% python3 -q
>>> import numpy as np
>>> from numpy import linalg as LA
>>> np.set_printoptions(precision=3, suppress=True, linewidth=140)
>>> rnd = lambda a: np.round(a, 3) + 0
>>> A = np.array([[1, -1, -1, 1, 1, -1, -1, 1],
...     [1, 1, -1, -1, 1, 1, -1, -1],
...     [1, 1, 1, 1, -1, -1, -1, -1],
...     [1, 1, 1, 1, 1, 1, 1, 1],
...     [1, 1, -1, -1, -1, -1, 1, 1]])
>>> A
array([[ 1, -1, -1,  1,  1, -1, -1,  1],
       [ 1,  1, -1, -1,  1,  1, -1, -1],
       [ 1,  1,  1,  1, -1, -1, -1, -1],
       [ 1,  1,  1,  1,  1,  1,  1,  1],
       [ 1,  1, -1, -1, -1, -1,  1,  1]])
>>> U, sig, vt = LA.svd(A, full_matrices=False)
>>> rnd(sig)
array([2.828, 2.828, 2.828, 2.828, 2.828])
>>> (sig > 1e-8).sum()
np.int64(5)
>>> rnd(U.T @ U)
array([[1., 0., 0., 0., 0.],
       [0., 1., 0., 0., 0.],
       [0., 0., 1., 0., 0.],
       [0., 0., 0., 1., 0.],
       [0., 0., 0., 0., 1.]])
>>> np.allclose(U * sig @ vt, A)
True
>>> data = np.load("arr.npy")
>>> data
array([[  2.114, -24.031,  -8.873,  -5.773,  12.66 ,  17.025, -15.427,   9.533],
       [  0.704,   6.123, -15.283,  -0.14 ,   2.387,  -2.623,   2.716,   4.737],
       [  1.696, -23.68 , -10.28 ,  -7.062,  12.018,  16.359, -17.784,   9.822],
       [  0.606, -23.889, -10.027,  -5.435,  13.083,  16.913, -18.523,  10.093],
       [  0.36 ,   8.036, -15.852,  -0.129,   2.506,  -0.202,   0.861,   5.365],
       [ 34.129,  -7.57 ,  -5.413,   7.065,   6.501,  -0.969,   3.277,   0.238],
       [ 34.309,  -7.457,  -3.884,   9.361,   6.328,  -3.128,   5.194,   2.183],
       [ 36.308,  -9.945,  -5.064,   8.189,   6.695,  -2.547,   2.984,   3.328],
       [  2.626, -23.537,  -8.877,  -5.582,  12.958,  15.219, -14.957,  10.457],
       [ 34.851,  -9.378,  -6.314,   7.219,   3.054,  -3.345,   3.676,   3.671],
       [  1.259, -21.343,  -8.502,  -4.604,  11.631,  16.462, -17.852,   7.583],
       [  1.551, -22.671,  -8.713,  -5.179,  14.419,  15.69 , -16.968,  10.909],
       [ 35.081,  -6.92 ,  -4.608,  10.431,   5.908,  -2.962,   3.241,   3.642],
       [  1.931,   8.738, -12.832,  -2.906,   4.374,  -3.487,   1.54 ,   6.318],
       [  0.866,   6.746, -14.5  ,  -1.345,   2.184,  -5.664,   2.889,   7.565],
       [  1.413, -21.166,  -7.719,  -6.143,  10.682,  16.164, -16.999,  11.628],
       [  0.691, -22.678,  -9.469,  -6.04 ,  13.483,  15.703, -16.565,  11.202],
       [ 35.891,  -8.414,  -5.621,   7.912,   5.898,  -1.677,   2.833,   3.754],
       [  2.213,   8.407, -14.882,  -1.774,   2.804,  -3.868,   1.947,   6.242],
       [  1.706,   8.719, -14.374,  -1.16 ,   3.144,  -5.187,   1.751,   5.207],
       [  2.373, -25.054,  -8.534,  -2.904,  13.158,  15.389, -17.153,   9.583],
       [  1.097, -22.77 ,  -8.5  ,  -5.646,  13.046,  16.375, -15.315,   8.988],
       [  1.472, -22.303,  -9.125,  -3.185,  12.001,  15.877, -17.734,  10.437],
       [ 34.508,  -8.769,  -7.021,   9.05 ,   6.308,  -1.473,   4.301,   1.322],
       [ 36.302,  -7.622,  -5.38 ,   8.411,   5.189,  -3.881,   2.098,   1.908],
       [  0.303, -23.035,  -7.016,  -4.703,  14.427,  16.094, -16.754,  10.963],
       [  2.081, -22.594,  -8.745,  -3.855,  10.587,  15.473, -16.516,  11.369],
       [  2.568, -24.405,  -8.514,  -4.092,  13.289,  14.574, -16.624,  10.892],
       [ 34.445,  -7.839,  -4.024,  10.17 ,   4.815,  -3.028,   4.331,   4.858],
       [ 34.957,  -8.911,  -3.134,   8.905,   6.038,  -3.435,   4.375,   2.708],
       [  3.179, -23.808,  -8.708,  -5.169,  11.695,  16.103, -17.631,  10.168],
       [  1.963,   6.695, -15.577,  -0.93 ,   1.495,  -3.117,   0.509,   6.866],
       [ 35.69 , -10.649,  -5.036,   9.801,   4.995,  -3.286,   5.206,   1.753],
       [ -1.251,   8.426, -13.701,  -3.205,   1.907,  -1.743,   2.421,   4.785],
       [ 34.051,  -9.276,  -5.36 ,  10.47 ,   7.31 ,  -3.046,   3.859,   4.231]])
>>> Ac = (data - data.mean(axis=0)) / data.std(axis=0)
>>> np.argwhere(np.abs(Ac) > 2)
array([], shape=(0, 2), dtype=int64)
>>> c = LA.lstsq(np.delete(Ac, 2, axis=1), Ac[:, 2])[0]
>>> rnd(c)
array([ 1.035, -0.114,  0.034,  0.38 ,  0.311,  0.257,  0.186])
>>> rnd(1 - np.var(Ac[:, 2] - np.delete(Ac, 2, axis=1) @ c))
np.float64(0.936)
>>> np.abs(c).argmax()
np.int64(0)
